$ python -q
>>> import numpy as np
>>> from numpy import linalg as LA
>>> np.set_printoptions(suppress=True, linewidth=200)
>>> arr = np.array([[-1.3, 12.0, 0.3, 0.9],
...     [-0.9, 18.0, -0.1, 0.7],
...     [-0.1, -8.0, -1.0, -1.4],
...     [-1.4, -10.0, -1.0, -1.9],
...     [-0.3, 6.0, -0.6, -0.2]])
>>> # column 1 dominates
>>> x = np.array([0, 3, -1, 2])
>>> y = arr @ x
>>> b, lr = np.zeros(4), 1 / LA.norm(arr, 2) ** 2
>>> for i in range(15):
...     b -= lr * arr.T @ (arr @ b - y)
...     if i % 5 == 0: print(i, round(LA.norm(arr @ b - y), 2))
... 
0 1.6
5 1.51
10 1.43
>>> b.round(2)
array([-0.03,  3.11,  0.12,  0.3 ])
>>> m1 = np.array([[0, 0, 0, 0],
...     [2, -2, 2, -1],
...     [0, 0, 0, 0],
...     [0, 0, 0, 0],
...     [-2, 2, -2, 1],
...     [-4, 4, -4, 2]])
>>> r = LA.matrix_rank(m1)
>>> r
np.int64(1)
>>> null = LA.svd(m1)[2][r:].T
>>> null.shape
(4, 3)
>>> [int(LA.matrix_rank(m1[:, :j + 1])) for j in range(4)]
[1, 1, 1, 1]
>>> np.round(null @ null.T, 2)
array([[ 0.69,  0.31, -0.31,  0.15],
       [ 0.31,  0.69,  0.31, -0.15],
       [-0.31,  0.31,  0.69,  0.15],
       [ 0.15, -0.15,  0.15,  0.92]])
>>> rng = np.random.default_rng(98)
>>> other = m1 + rng.integers(-2, 3, (6, 1)) @ rng.integers(-2, 3, (1, 4))
>>> other
array([[ 2,  1, -2,  2],
       [-2, -4,  6, -5],
       [-2, -1,  2, -2],
       [-4, -2,  4, -4],
       [-2,  2, -2,  1],
       [ 0,  6, -8,  6]])
>>> LA.matrix_rank(other - m1, tol=1e-8)
np.int64(1)
>>> np.round(LA.svd(other - m1, compute_uv=False), 2) + 0
array([13.49,  0.  ,  0.  ,  0.  ])
>>> feats = np.array([[2, 3, 0, -1], [2, -3, -2, 0], [-1, -2, 1, 0], [-1, 1, -2, 1]])
>>> feats
array([[ 2,  3,  0, -1],
       [ 2, -3, -2,  0],
       [-1, -2,  1,  0],
       [-1,  1, -2,  1]])
>>> proj = np.triu(np.array([[8, -5, 9, -4], [-5, 3, 5, 6], [7, -8, -1, -7], [-5, -2, -5, 5]]), 1) + np.eye(4)
>>> other = proj @ feats @ LA.inv(proj)
>>> round(float(LA.det(other)), 2)
7.0
>>> LA.matrix_rank(other)
np.int64(4)
>>> other = feats[0, 0] * feats[1:] - np.outer(feats[1:, 0], feats[0])
>>> other
array([[  0, -12,  -4,   2],
       [  0,  -1,   2,  -1],
       [  0,   5,  -4,   1]])
>>> LA.matrix_rank(other), LA.matrix_rank(feats)
(np.int64(3), np.int64(4))
>>> T = np.stack([other, -2 * other, other[::-1]])
>>> T.shape
(3, 3, 4)
>>> (T @ other.T).shape
(3, 3, 3)
>>> np.einsum("bij,cij->bc", T, T)
array([[ 212, -424,  -78],
       [-424,  848,  156],
       [ -78,  156,  212]])
>>> LA.matrix_rank(T)
array([3, 3, 3])
>>> T.sum(axis=0)
array([[  0,  17,   0,  -1],
       [  0,   0,   0,   0],
       [  0, -17,   0,   1]])
>>> np.round(LA.norm(T, axis=(1, 2)), 2)
array([14.56, 29.12, 14.56])
>>> data = np.array([[-3, 0, 0], [0, 2, 0], [0, 0, -5]])
>>> data
array([[-3,  0,  0],
       [ 0,  2,  0],
       [ 0,  0, -5]])
>>> def softmax(z):
...     e = np.exp(z - z.max(axis=-1, keepdims=True))
...     return e / e.sum(axis=-1, keepdims=True)
... 
>>> np.round(softmax(data[1] + 3), 2)
array([0.11, 0.79, 0.11])
>>> np.round(softmax(10 * data[1]), 2) + 0
array([0., 1., 0.])
>>> att = data @ data.T / np.sqrt(3)
>>> softmax(att).round(6).argmax(axis=1)
array([0, 1, 2])
>>> np.round(softmax(att)[1] @ data, 2)
array([-0.25,  1.67, -0.41])
>>> np.round(softmax(att + np.triu(np.full(att.shape, -np.inf), 1)), 2) + 0
array([[1.  , 0.  , 0.  ],
       [0.09, 0.91, 0.  ],
       [0.  , 0.  , 1.  ]])
>>> np.round(softmax(att), 2) + 0
array([[0.99, 0.01, 0.01],
       [0.08, 0.83, 0.08],
       [0.  , 0.  , 1.  ]])
>>> other = np.array([[1, 3], [1, 0]])
>>> W2 = np.kron(other, data)
>>> np.round(LA.norm(W2, 2), 2), np.round(LA.norm(other, 2) * LA.norm(data, 2), 2)
(np.float64(15.9), np.float64(15.9))
>>> W2
array([[ -3,   0,   0,  -9,   0,   0],
       [  0,   2,   0,   0,   6,   0],
       [  0,   0,  -5,   0,   0, -15],
       [ -3,   0,   0,   0,   0,   0],
       [  0,   2,   0,   0,   0,   0],
       [  0,   0,  -5,   0,   0,   0]])
>>> other = LA.inv(W2)
>>> np.allclose(other, W2.T)
False
>>> np.round(LA.det(W2) * other, 2) + 0
array([[     0.,      0.,      0.,   8100.,      0.,      0.],
       [     0.,      0.,      0.,      0., -12150.,      0.],
       [     0.,      0.,      0.,      0.,      0.,   4860.],
       [  2700.,      0.,      0.,  -2700.,      0.,      0.],
       [     0.,  -4050.,      0.,      0.,   4050.,      0.],
       [     0.,      0.,   1620.,      0.,      0.,  -1620.]])
>>> round(float(LA.cond(W2)), 2)
8.42
>>> round(float(LA.slogdet(W2)[0]), 2)
-1.0
>>> other = data[0, 0] * data[1:] - np.outer(data[1:, 0], data[0])
>>> other
array([[ 0, -6,  0],
       [ 0,  0, 15]])
>>> data[:, 0] / data[0, 0]
array([ 1., -0., -0.])
>>> np.round(LA.svd(data, compute_uv=False), 2)
array([5., 3., 2.])
>>> np.round(LA.norm(data, axis=0), 2)
array([3., 2., 5.])
>>> np.round(LA.pinv(data), 2)
array([[-0.33,  0.  ,  0.  ],
       [ 0.  ,  0.5 ,  0.  ],
       [ 0.  ,  0.  , -0.2 ]])
>>> data[:, 0] @ data[:, 1]
np.int64(0)
>>> data.T @ data
array([[ 9,  0,  0],
       [ 0,  4,  0],
       [ 0,  0, 25]])
>>> data @ data.T
array([[ 9,  0,  0],
       [ 0,  4,  0],
       [ 0,  0, 25]])
>>> W2 = np.array([[0, 1, -2], [-2, -2, 1], [-1, 0, 2]])
>>> W0 = np.repeat(W2, 26 // 3, axis=0)
>>> W0 = W0 + 0.05 * rng.normal(size=W0.shape)
>>> W0.round(2)
array([[ 0.05,  0.98, -1.97],
       [ 0.02,  1.01, -2.02],
       [ 0.02,  1.07, -2.  ],
       [-0.05,  1.02, -2.04],
       [ 0.06,  0.99, -2.02],
       [ 0.02,  0.99, -2.03],
       [ 0.13,  1.03, -1.98],
       [ 0.01,  1.05, -2.01],
       [-2.02, -2.02,  0.97],
       [-2.01, -1.94,  0.95],
       [-2.02, -2.  ,  1.02],
       [-1.97, -2.01,  1.04],
       [-2.03, -2.  ,  0.97],
       [-1.92, -2.03,  0.98],
       [-2.02, -1.87,  0.95],
       [-1.93, -2.07,  0.93],
       [-1.03,  0.01,  2.08],
       [-1.  , -0.02,  2.08],
       [-1.02,  0.05,  2.  ],
       [-1.04, -0.01,  1.99],
       [-1.01,  0.04,  2.04],
       [-1.02, -0.09,  2.07],
       [-0.99,  0.02,  2.02],
       [-1.03, -0.04,  2.01]])
>>> proj = W0 @ LA.solve(W0.T @ W0, W0.T)
>>> np.round(np.diag(proj), 2)
array([0.12, 0.13, 0.13, 0.14, 0.12, 0.13, 0.11, 0.13, 0.13, 0.12, 0.13, 0.12, 0.13, 0.12, 0.12, 0.13, 0.13, 0.12, 0.13, 0.12, 0.13, 0.12, 0.12, 0.12])
>>> np.trace(proj)
np.float64(3.0)
>>> np.round(LA.eigvalsh(proj), 2) + 0
array([0., 0., 0., 0., 0., 0., 0., 0., 0., 0., 0., 0., 0., 0., 0., 0., 0., 0., 0., 0., 0., 1., 1., 1.])
